$ python -q
>>> import numpy as np
>>> np.set_printoptions(precision=3, suppress=True, linewidth=120, sign=" ")
>>> def tidy(a):
...     return np.round(a, 3) + 0
... 
>>> arr = np.loadtxt("arr.csv", delimiter=",")
>>> print(arr)
[[  0.1   1.2 -26.   -0.7   0.5   0.5   0.3   0.8  -0.5]
 [  0.7   0.5  10.   -1.4   0.1   0.6  -1.6  -1.1  -0.3]
 [  0.5  -0.5 -20.    1.1   0.5  -1.7  -1.3  -2.3   0. ]
 [  0.   -0.1   8.   -0.1   0.9   0.8   0.9  -0.2  -0.5]
 [ -0.3  -0.7 -10.    0.3   1.4   2.1  -1.3  -0.9  -2. ]
 [  1.6   0.3   8.    2.7  -0.4   2.5   0.3  -0.1   0.7]
 [ -1.2   0.2  -8.   -0.5  -0.1  -0.3   0.9  -0.9   0.9]
 [ -1.6   0.3  26.    1.4   1.6   0.8   1.5   0.1   0.1]
 [  0.   -0.9 -26.    0.1  -0.8   0.    2.1   2.2  -0.1]
 [ -1.3   0.   24.    1.5  -0.6  -2.1   0.2  -0.1   0.1]
 [  0.3   0.7 -14.    0.7   0.   -0.3  -0.2   0.4  -1. ]
 [ -0.2   0.4 -16.   -2.1   0.7  -1.    0.7   1.1   1.2]]
>>> # column 2 dominates
>>> print(np.linalg.cond(arr) > 100)
False
>>> print(round(np.log10(np.linalg.cond(arr))))
2
>>> print(np.linalg.matrix_rank(arr, rtol=0.1))
1
>>> J = np.loadtxt("a.csv", delimiter=",")
>>> print(J)
[[ 6.  0.  4.  8.  9.]
 [ 0.  7.  5.  9.  4.]
 [ 9.  1.  5.  2.  1.]
 [ 6.  1.  3.  9.  7.]
 [ 0.  6.  1.  7.  4.]]
>>> O = J.astype(float).copy()
>>> for j in range(5):
...     O[:, j] -= O[:, :j] @ (O[:, :j].T @ O[:, j])
...     O[:, j] /= np.linalg.norm(O[:, j])
... 
>>> print(tidy(O.T @ O))
[[ 1.  0.  0.  0.  0.]
 [ 0.  1.  0.  0.  0.]
 [ 0.  0.  1.  0.  0.]
 [ 0.  0.  0.  1.  0.]
 [ 0.  0.  0.  0.  1.]]
>>> O, r_ = np.linalg.qr(J)
>>> print(tidy(abs(r_[0, 0])), tidy(np.linalg.norm(J[:, 0])))
12.369 12.369
>>> print(tidy(np.abs(np.diag(r_))))
[ 12.369   9.248   2.717   7.5     1.923]
>>> print(tidy(r_))
[[-12.369  -1.213  -7.034  -9.701  -8.489]
 [  0.     -9.248  -4.376 -11.271  -5.375]
 [  0.      0.      2.717   1.267   1.021]
 [  0.      0.      0.     -7.5    -7.571]
 [  0.      0.      0.      0.      1.923]]
>>> print(tidy(O @ r_))
[[ 6.  0.  4.  8.  9.]
 [ 0.  7.  5.  9.  4.]
 [ 9.  1.  5.  2.  1.]
 [ 6.  1.  3.  9.  7.]
 [ 0.  6.  1.  7.  4.]]
>>> F = np.load("m.npy")
>>> print(F)
[[  8  -5  -8  -4   2  -6   0   4   9]
 [  2 -11 -14 -10  -4 -12  -6  -2   3]
 [  8  -5  -8  -4   2  -6   0   4   9]
 [  9  -4  -7  -3   3  -5   1   5  10]
 [  7  -6  -9  -5   1  -7  -1   3   8]
 [ 12  -1  -4   0   6  -2   4   8  13]
 [  2 -11 -14 -10  -4 -12  -6  -2   3]
 [ 10  -3  -6  -2   4  -4   2   6  11]]
>>> def softmax(z):
...     e = np.exp(z - z.max(axis=-1, keepdims=True))
...     return e / e.sum(axis=-1, keepdims=True)
... 
>>> print(tidy(softmax(J).sum(axis=1)))
[ 1.  1.  1.  1.  1.]
>>> print(tidy(softmax(10 * J[0])))
[ 0.  0.  0.  0.  1.]
>>> print(tidy(softmax(J[0])))
[ 0.035  0.     0.005  0.258  0.702]
>>> att = J @ J.T / np.sqrt(5)
>>> print(tidy(softmax(att + np.triu(np.full(att.shape, -np.inf), 1))))
[[ 1.     0.     0.     0.     0.   ]
 [ 0.     1.     0.     0.     0.   ]
 [ 0.003  0.     0.997  0.     0.   ]
 [ 0.958  0.     0.     0.042  0.   ]
 [ 0.     1.     0.     0.     0.   ]]
>>> print(tidy(softmax(att)[0] @ J))
[ 6.     0.002  3.998  8.002  8.996]
>>> print(softmax(att).round(6).argmax(axis=1))
[ 0  1  2  0  1]
>>> print(np.allclose(F[:-1].T @ np.linalg.lstsq(F[:-1].T, F[-1])[0], F[-1]))
True
>>> print(np.abs(np.diag(np.linalg.qr(F)[1])) > 1e-9)
[ True  True False False False False False False]
>>> Uu, sv, vt = np.linalg.svd(F, full_matrices=False)
>>> print(tidy(sv))
[ 50.077  28.042   0.      0.      0.      0.      0.      0.   ]
>>> print((sv > 1e-8).sum())
2
>>> print(tidy(np.cumsum(sv ** 2) / np.sum(sv ** 2)))
[ 0.761  1.     1.     1.     1.     1.     1.     1.   ]
>>> print(tidy(sv / sv[0]))
[ 1.    0.56  0.    0.    0.    0.    0.    0.  ]
>>> print(tidy(vt @ vt.T))
[[ 1.  0.  0.  0.  0.  0.  0.  0.]
 [ 0.  1.  0.  0.  0.  0.  0.  0.]
 [ 0.  0.  1.  0.  0.  0.  0.  0.]
 [ 0.  0.  0.  1.  0.  0.  0.  0.]
 [ 0.  0.  0.  0.  1.  0.  0.  0.]
 [ 0.  0.  0.  0.  0.  1.  0.  0.]
 [ 0.  0.  0.  0.  0.  0.  1.  0.]
 [ 0.  0.  0.  0.  0.  0.  0.  1.]]
>>> print(tidy(Uu.T @ F @ vt.T))
[[ 50.077   0.      0.      0.      0.      0.      0.      0.   ]
 [  0.     28.042   0.      0.      0.      0.      0.      0.   ]
 [  0.      0.      0.      0.      0.      0.      0.      0.   ]
 [  0.      0.      0.      0.      0.      0.      0.      0.   ]
 [  0.      0.      0.      0.      0.      0.      0.      0.   ]
 [  0.      0.      0.      0.      0.      0.      0.      0.   ]
 [  0.      0.      0.      0.      0.      0.      0.      0.   ]
 [  0.      0.      0.      0.      0.      0.      0.      0.   ]]
>>> t3 = np.stack([F, -1 * F, F[::-1]])
>>> print(np.einsum("bij,cij->bc", t3, t3))
[[ 3294 -3294  3078]
 [-3294  3294 -3078]
 [ 3078 -3078  3294]]
>>> Uu, sv, vt = np.linalg.svd(F)
>>> print(np.argmax(sv[:-1] / (sv[1:] + 1e-6)) + 1)
2
>>> print(tidy(sv))
[ 50.077  28.042   0.      0.      0.      0.      0.      0.   ]
>>> Y = Uu[:, :2] @ np.diag(sv[:2]) @ vt[:2]
>>> print(np.linalg.matrix_rank(Y))
2
>>> print(np.linalg.matrix_rank(F, rtol=0.05))
2
>>> print(tidy(np.linalg.norm(F - Y, 2)), tidy(sv[2]))
0.0 0.0
>>> print(tidy(np.linalg.norm(F - Y) / np.linalg.norm(F)))
0.0
>>> print(tidy(np.abs(F - Y).max()))
0.0
>>> feats = np.tril(np.array([[1, 5, 4, 2, 5, 3, 5, 2, 3, 9, 3, 8],
...     [4, 0, 3, 1, 1, 8, 7, 8, 6, 2, 9, 7],
...     [0, 8, 1, 0, 9, 6, 3, 1, 5, 7, 3, 4],
...     [9, 1, 6, 2, 5, 4, 8, 1, 1, 1, 6, 3],
...     [6, 4, 7, 9, 3, 9, 2, 8, 0, 2, 0, 6],
...     [9, 1, 4, 0, 3, 6, 1, 1, 5, 3, 7, 8],
...     [4, 8, 7, 0, 4, 8, 2, 5, 3, 5, 0, 6],
...     [0, 0, 3, 9, 8, 0, 1, 0, 4, 5, 8, 7],
...     [8, 8, 1, 2, 8, 9, 3, 0, 3, 1, 8, 9],
...     [0, 2, 3, 4, 2, 1, 6, 6, 8, 2, 0, 0],
...     [6, 5, 0, 9, 3, 4, 7, 4, 4, 7, 8, 4],
...     [5, 7, 2, 6, 5, 4, 4, 3, 7, 2, 1, 4]]), -1) + np.eye(12, dtype=int)
>>> print(feats)
[[ 1  0  0  0  0  0  0  0  0  0  0  0]
 [ 4  1  0  0  0  0  0  0  0  0  0  0]
 [ 0  8  1  0  0  0  0  0  0  0  0  0]
 [ 9  1  6  1  0  0  0  0  0  0  0  0]
 [ 6  4  7  9  1  0  0  0  0  0  0  0]
 [ 9  1  4  0  3  1  0  0  0  0  0  0]
 [ 4  8  7  0  4  8  1  0  0  0  0  0]
 [ 0  0  3  9  8  0  1  1  0  0  0  0]
 [ 8  8  1  2  8  9  3  0  1  0  0  0]
 [ 0  2  3  4  2  1  6  6  8  1  0  0]
 [ 6  5  0  9  3  4  7  4  4  7  1  0]
 [ 5  7  2  6  5  4  4  3  7  2  1  1]]
>>> print(feats @ feats)
[[   1    0    0    0    0    0    0    0    0    0    0    0]
 [   8    1    0    0    0    0    0    0    0    0    0    0]
 [  32   16    1    0    0    0    0    0    0    0    0    0]
 [  22   50   12    1    0    0    0    0    0    0    0    0]
 [ 109   73   68   18    1    0    0    0    0    0    0    0]
 [  40   46   29   27    6    1    0    0    0    0    0    0]
 [ 136   96   74   36   32   16    1    0    0    0    0    0]
 [ 133   73  123   90   20    8    2    1    0    0    0    0]
 [ 207   91  127   76   55   42    6    0    1    0    0    0]
 [ 153  153  116   96  143  122   42   12   16    1    0    0]
 [ 227  137  177  117  124  107   72   50   64   14    1    0]
 [ 236  157  141  115  125  109   51   22   34   11    2    1]]
>>> print((feats + feats.T) / 2)
[[ 1.   2.   0.   4.5  3.   4.5  2.   0.   4.   0.   3.   2.5]
 [ 2.   1.   4.   0.5  2.   0.5  4.   0.   4.   1.   2.5  3.5]
 [ 0.   4.   1.   3.   3.5  2.   3.5  1.5  0.5  1.5  0.   1. ]
 [ 4.5  0.5  3.   1.   4.5  0.   0.   4.5  1.   2.   4.5  3. ]
 [ 3.   2.   3.5  4.5  1.   1.5  2.   4.   4.   1.   1.5  2.5]
 [ 4.5  0.5  2.   0.   1.5  1.   4.   0.   4.5  0.5  2.   2. ]
 [ 2.   4.   3.5  0.   2.   4.   1.   0.5  1.5  3.   3.5  2. ]
 [ 0.   0.   1.5  4.5  4.   0.   0.5  1.   0.   3.   2.   1.5]
 [ 4.   4.   0.5  1.   4.   4.5  1.5  0.   1.   4.   2.   3.5]
 [ 0.   1.   1.5  2.   1.   0.5  3.   3.   4.   1.   3.5  1. ]
 [ 3.   2.5  0.   4.5  1.5  2.   3.5  2.   2.   3.5  1.   0.5]
 [ 2.5  3.5  1.   3.   2.5  2.   2.   1.5  3.5  1.   0.5  1. ]]
>>> print(np.trace(feats))
12
>>> print(tidy(np.linalg.det(feats)))
1.0
